In [1]: import numpy as np

In [2]: np.set_printoptions(precision=1, suppress=True, linewidth=140, legacy="1.25")

In [3]: data = np.load("dump.npy")

In [4]: print(data)
[[  1.3   2.8  -2.8  -4.2   3.9   2.3   0.8  -0.3   7.9  -0.1   2.5]
 [  3.6  -3.1  -9.9   2.9   7.4   4.6   7.9  -2.6  -1.5  -9.5   7.3]
 [  3.5  -2.8  -9.5   2.5   7.3   4.5   7.5  -2.5  -1.   -9.    7. ]
 [  2.1   0.7  -5.4  -1.6   5.2   3.1   3.4  -1.1   4.5  -3.5   4.2]
 [  2.3   0.3  -5.9  -1.1   5.4   3.3   3.9  -1.3   3.9  -4.1   4.6]
 [  7.2 -11.9 -20.5  13.5  12.8   8.2  18.5  -6.2 -15.7 -23.7  14.3]
 [  4.1  -4.2 -11.3   4.3   8.1   5.1   9.3  -3.1  -3.4 -11.4   8.2]
 [  2.5  -0.3  -6.5  -0.5   5.8   3.5   4.5  -1.5   2.9  -5.1   5. ]
 [ -2.4  12.    8.2 -15.2  -1.6  -1.4 -10.2   3.4  22.6  14.6  -4.8]
 [  1.4   2.4  -3.3  -3.7   4.2   2.4   1.3  -0.4   7.2  -0.8   2.9]
 [ -0.3   6.7   1.8  -8.8   1.6   0.7  -3.8   1.3  14.1   6.1  -0.5]
 [  5.2  -7.1 -14.7   7.7   9.8   6.2  12.7  -4.2  -7.9 -15.9  10.5]
 [  3.   -1.6  -8.1   1.1   6.5   4.    6.1  -2.    0.9  -7.1   6. ]
 [  0.7   4.2  -1.2  -5.8   3.1   1.7  -0.8   0.3  10.1   2.1   1.5]
 [  3.7  -3.2 -10.    3.    7.5   4.7   8.   -2.7  -1.7  -9.7   7.3]]

In [5]: x = np.array([5, 6, 5, 3, 5, 5, 0, 8, 3, 8, 4])

In [6]: print(np.linalg.norm(data @ x) <= np.linalg.norm(data, 2) * np.linalg.norm(x) + 1e-9)
True

In [7]: print((data @ x).argmax())
8

In [8]: print(np.sign((data @ x).round(6)))
[ 1. -1. -1.  1.  1. -1. -1. -1.  1.  1.  1. -1. -1.  1. -1.]

In [9]: W0 = np.load("a.npy")

In [10]: print(W0)
[[-33.8  64.3  -9.1 -13.1 -20.2  28.  -12.7   2.1 -24.1   0.1   2.8]
 [ 19.3  13.2  12.7  25.4   8.9 -29.5 -32.4 -35.8   5.4 -27.8  11.9]
 [-20.8 -31.   -6.2 -27.1 -38.1  33.4 -16.5  18.7 -24.7  -3.3  21.6]
 [ 17.   10.3  14.6  25.9   9.2 -31.8 -32.5 -33.5   6.2 -28.8  13.5]
 [ 17.5  12.4  13.6  26.7   6.4 -29.  -31.7 -31.6   5.3 -26.3  11.8]
 [-20.7 -28.5  -6.6 -25.9 -35.6  32.6 -15.2  19.  -24.4  -3.3  22.8]
 [-21.8 -31.3  -5.3 -25.3 -35.6  33.3 -17.9  20.8 -25.1  -1.9  23.6]
 [-32.3  63.8  -7.2 -14.6 -20.5  27.9  -8.7   3.1 -23.6   1.7   5.7]
 [ 16.4  13.1  14.9  25.2   8.4 -30.4 -31.8 -35.2   5.4 -27.   12.2]
 [-21.9 -30.8  -5.1 -28.1 -36.   35.  -16.4  20.6 -22.9  -1.4  24.2]
 [-35.8  62.7  -5.9 -10.8 -19.5  29.7 -11.5   0.6 -23.1   0.1   5. ]
 [ 18.3  11.8  14.3  26.6   8.2 -29.6 -33.2 -35.8   5.3 -27.9  12.8]
 [ 19.3  12.6  13.6  27.4   8.8 -31.4 -33.  -34.6   5.7 -28.4  13.5]
 [ 17.7  12.4  13.6  26.9   8.2 -29.1 -32.3 -35.    7.3 -25.9  11.2]
 [-33.7  62.8  -9.  -11.8 -21.1  28.5  -9.9   2.7 -25.7  -1.3   4.1]
 [-20.3 -29.7  -6.9 -26.4 -37.3  34.3 -16.1  19.3 -23.9  -1.4  20.7]
 [ 19.9  10.2  12.2  26.6   7.1 -31.5 -32.3 -34.5   5.8 -27.9  13.1]
 [ 17.8  11.2  12.8  25.5   7.4 -30.5 -31.9 -34.8   4.6 -26.3  11.4]
 [-22.5 -29.9  -3.7 -26.4 -36.5  34.3 -13.9  21.  -24.8  -1.7  21.8]
 [ 19.8  11.3  16.2  23.8   7.2 -28.5 -31.1 -32.5   6.9 -27.6  13.2]
 [ 19.2  12.3  12.2  26.2   7.3 -30.4 -31.8 -35.8   5.3 -28.9  11.7]
 [ 17.6  12.1  14.   27.7   8.  -29.  -32.1 -34.9   5.1 -29.8  11. ]
 [ 17.7  12.   13.3  26.6   9.6 -30.6 -33.5 -34.8   4.4 -28.3  10.5]
 [ 19.6  12.   11.2  25.1   9.9 -30.1 -32.3 -33.8   8.2 -28.   11.4]
 [ 15.8  10.8  13.1  25.2   7.8 -29.7 -33.1 -34.    5.5 -28.   11.6]]

In [11]: W2 = W0[[0, 18]].astype(float)

In [12]: for _ in range(6):
    ...:     lab = np.linalg.norm(W0[:, None] - W2, axis=-1).argmin(axis=1)
    ...:     W2 = np.array([W0[lab == j].mean(axis=0) for j in range(2)])
    ...: 

In [13]: print(lab)
[0 0 1 0 0 1 1 0 0 1 0 0 0 0 0 1 0 0 1 0 0 0 0 0 0]

In [14]: print(W2)
[[  7.2  22.7   9.   17.9   2.2 -17.7 -27.8 -26.7  -0.5 -21.9  10.4]
 [-21.3 -30.2  -5.6 -26.5 -36.5  33.8 -16.   19.9 -24.3  -2.2  22.5]]

In [15]: print(W2[1] - W2[0])
[-28.6 -52.9 -14.6 -44.5 -38.7  51.6  11.8  46.6 -23.8  19.7  12. ]

In [16]: print(np.abs(W2[1] - W2[0]).argmax())
1

In [17]: K = np.loadtxt("w.csv", delimiter=",")

In [18]: print(K)
[[2. 0. 0. 0. 0. 0. 0. 0. 0. 0. 0.]
 [0. 2. 0. 0. 0. 0. 0. 0. 0. 0. 0.]
 [0. 0. 2. 0. 0. 0. 0. 0. 0. 0. 0.]
 [0. 0. 0. 3. 0. 0. 0. 0. 0. 0. 0.]
 [0. 0. 0. 0. 2. 0. 0. 0. 0. 0. 0.]
 [0. 0. 0. 0. 0. 2. 0. 0. 0. 0. 0.]
 [0. 0. 0. 0. 0. 0. 1. 0. 0. 0. 0.]
 [0. 0. 0. 0. 0. 0. 0. 0. 0. 0. 0.]
 [0. 0. 0. 0. 0. 0. 0. 0. 2. 0. 0.]
 [0. 0. 0. 0. 0. 0. 0. 0. 0. 1. 0.]
 [0. 0. 0. 0. 0. 0. 0. 0. 0. 0. 2.]]

In [19]: x = np.array([-3, 3, 2, 1, -1, 0, -2, 1, 3, 2, -2])

In [20]: h = np.maximum(K @ x, 0)

In [21]: print(K * (h > 1e-9)[:, None])
[[0. 0. 0. 0. 0. 0. 0. 0. 0. 0. 0.]
 [0. 2. 0. 0. 0. 0. 0. 0. 0. 0. 0.]
 [0. 0. 2. 0. 0. 0. 0. 0. 0. 0. 0.]
 [0. 0. 0. 3. 0. 0. 0. 0. 0. 0. 0.]
 [0. 0. 0. 0. 0. 0. 0. 0. 0. 0. 0.]
 [0. 0. 0. 0. 0. 0. 0. 0. 0. 0. 0.]
 [0. 0. 0. 0. 0. 0. 0. 0. 0. 0. 0.]
 [0. 0. 0. 0. 0. 0. 0. 0. 0. 0. 0.]
 [0. 0. 0. 0. 0. 0. 0. 0. 2. 0. 0.]
 [0. 0. 0. 0. 0. 0. 0. 0. 0. 1. 0.]
 [0. 0. 0. 0. 0. 0. 0. 0. 0. 0. 0.]]

In [22]: print(K @ K)
[[4. 0. 0. 0. 0. 0. 0. 0. 0. 0. 0.]
 [0. 4. 0. 0. 0. 0. 0. 0. 0. 0. 0.]
 [0. 0. 4. 0. 0. 0. 0. 0. 0. 0. 0.]
 [0. 0. 0. 9. 0. 0. 0. 0. 0. 0. 0.]
 [0. 0. 0. 0. 4. 0. 0. 0. 0. 0. 0.]
 [0. 0. 0. 0. 0. 4. 0. 0. 0. 0. 0.]
 [0. 0. 0. 0. 0. 0. 1. 0. 0. 0. 0.]
 [0. 0. 0. 0. 0. 0. 0. 0. 0. 0. 0.]
 [0. 0. 0. 0. 0. 0. 0. 0. 4. 0. 0.]
 [0. 0. 0. 0. 0. 0. 0. 0. 0. 1. 0.]
 [0. 0. 0. 0. 0. 0. 0. 0. 0. 0. 4.]]

In [23]: vals, V = np.linalg.eigh(K)

In [24]: x = np.array([2, 1, -2, 3, -1, -1, 1, 1, 3, 3, -3])

In [25]: print(x @ K @ x)
95.0

In [26]: print(V * np.abs(vals) @ V.T)
[[2. 0. 0. 0. 0. 0. 0. 0. 0. 0. 0.]
 [0. 2. 0. 0. 0. 0. 0. 0. 0. 0. 0.]
 [0. 0. 2. 0. 0. 0. 0. 0. 0. 0. 0.]
 [0. 0. 0. 3. 0. 0. 0. 0. 0. 0. 0.]
 [0. 0. 0. 0. 2. 0. 0. 0. 0. 0. 0.]
 [0. 0. 0. 0. 0. 2. 0. 0. 0. 0. 0.]
 [0. 0. 0. 0. 0. 0. 1. 0. 0. 0. 0.]
 [0. 0. 0. 0. 0. 0. 0. 0. 0. 0. 0.]
 [0. 0. 0. 0. 0. 0. 0. 0. 2. 0. 0.]
 [0. 0. 0. 0. 0. 0. 0. 0. 0. 1. 0.]
 [0. 0. 0. 0. 0. 0. 0. 0. 0. 0. 2.]]

In [27]: print(V * np.maximum(vals, 0) @ V.T)
[[2. 0. 0. 0. 0. 0. 0. 0. 0. 0. 0.]
 [0. 2. 0. 0. 0. 0. 0. 0. 0. 0. 0.]
 [0. 0. 2. 0. 0. 0. 0. 0. 0. 0. 0.]
 [0. 0. 0. 3. 0. 0. 0. 0. 0. 0. 0.]
 [0. 0. 0. 0. 2. 0. 0. 0. 0. 0. 0.]
 [0. 0. 0. 0. 0. 2. 0. 0. 0. 0. 0.]
 [0. 0. 0. 0. 0. 0. 1. 0. 0. 0. 0.]
 [0. 0. 0. 0. 0. 0. 0. 0. 0. 0. 0.]
 [0. 0. 0. 0. 0. 0. 0. 0. 2. 0. 0.]
 [0. 0. 0. 0. 0. 0. 0. 0. 0. 1. 0.]
 [0. 0. 0. 0. 0. 0. 0. 0. 0. 0. 2.]]

In [28]: print(np.abs(K).sum(axis=1).max(), np.abs(vals).max())
3.0 3.0

In [29]: print((np.sign(V[:, -1].round(6)) == np.sign(V[0, -1].round(6))).astype(int))
[1 1 1 0 1 1 1 1 1 1 1]
